$ ipython --no-banner

In [1]: import numpy as np

In [2]: from numpy import linalg as LA

In [3]: np.set_printoptions(precision=1, suppress=True, linewidth=160, legacy="1.25")

In [4]: A = np.loadtxt("arr.csv", delimiter=",")

In [5]: A
Out[5]: 
array([[ 21.5,  39.2,   7.5,  -7.4, -19.6, -22.8,  -3.9,  -3.4,  -4.8, -23.6],
       [ 23.2,  37.5,   8.8,  -8.7, -17.3, -24. ,  -4.2,  -3.7,  -3.3, -24.5],
       [ 41.8,  23.6,   5.3,  23. , -42.9,   1.3,  -3.7, -21.4,  30.9, -27.3],
       [ 41.9,  23.1,   3.5,  23.7, -44.8,   0.3,  -0.7, -20.2,  30.6, -26.1],
       [ 42.4,  23.9,   3.5,  24.6, -42.1,  -0.2,  -3.9, -20. ,  31.5, -26.4],
       [ 20.3,  39.1,   7.9,  -6.2, -19.2, -24.6,  -5.7,  -5.4,  -5.3, -22.2],
       [ 20.9,  36.3,   7.2,  -7.1, -18. , -25.1,  -3.9,  -5.8,  -5.6, -25.8],
       [ 23. ,  37.7,   8.1,  -8.1, -18.1, -23.8,  -4.1,  -4.9,  -3.8, -20.8],
       [ 21.2,  36.8,   9.3,  -7.6, -18.8, -23.8,  -1.4,  -3.3,  -3.5, -24.7],
       [ 18.8, -28.1,  23.2,   8.9,  -9. ,   6.7, -12.9,  -9.4,  13.8, -12.1],
       [ 18.2, -31.5,  24.2,   8.4,  -7.8,   7.8, -14.9,  -8.9,  13.3, -11.7],
       [ 21.2,  38.1,   9. ,  -6.7, -19. , -25.6,  -4. ,  -2.5,  -4.7, -23.7]])

In [6]: B = np.c_[A[:, :6] @ np.array([[-2, 5, -1, -4, -3, -5],
   ...:     [2, 1, 2, 2, -1, 0],
   ...:     [-1, 5, 0, -5, 2, 4],
   ...:     [-5, 4, -5, 0, 3, 0],
   ...:     [5, -1, -2, 5, -4, -4],
   ...:     [-4, -1, 1, 1, -1, -1]]), np.array([-1, 0, -2, 1, 2, 0, 1, 1, -1, 1, 1, -1])]

In [7]: B
Out[7]: 
array([[  58.3,  197.2,  110.3, -166.1,   -9.8,   23.8,   -1. ],
       [  72.7,  204.2,  105.8, -172.2,  -22.4,   12.2,    0. ],
       [-376.6,  393. ,  -22.5, -359.8,  101. ,  -17.3,   -2. ],
       [-384.6,  389.7,  -24.3, -362.8,  108. ,  -16.7,    1. ],
       [-373.5,  393.8,  -33.4, -349.9,   98.5,  -29.2,    2. ],
       [  63. ,  199.3,  103. , -163.5,   -1.3,   31.8,    0. ],
       [  69. ,  192.2,   98. , -162.8,   -8.5,   21.5,    1. ],
       [  66.7,  202.6,  105.1, -171.3,  -18.5,   13.7,    1. ],
       [  60.9,  201.8,  103.9, -175.5,   -5.5,   30.2,   -1. ],
       [-233. ,  219.3,  -94.5, -285.3,   74. ,   28.1,    1. ],
       [-235.5,  214. ,  -99.6, -287.9,   73.8,   29.1,    1. ],
       [  65.5,  207. ,  100.8, -174.4,   -2.1,   31.7,   -1. ]])

In [8]: np.round(LA.norm(B - A @ LA.lstsq(A, B)[0], axis=0), 1) + 0
Out[8]: array([0. , 0. , 0. , 0. , 0. , 0. , 1.4])

In [9]: Uu, sv, Vh = LA.svd(A)

In [10]: sv
Out[10]: array([192.3, 105.8,  50.9,   5.1,   4.4,   3.5,   3. ,   2.7,   1.7,   0.4])

In [11]: np.argmax(sv[:-1] / (sv[1:] + 1e-6)) + 1
Out[11]: 3

In [12]: B = Uu[:, :3] @ np.diag(sv[:3]) @ Vh[:3]

In [13]: np.round(LA.norm(A - B, 2), 1), round(sv[3], 1)
Out[13]: (5.1, 5.1)

In [14]: LA.matrix_rank(A, rtol=0.05)
Out[14]: 3
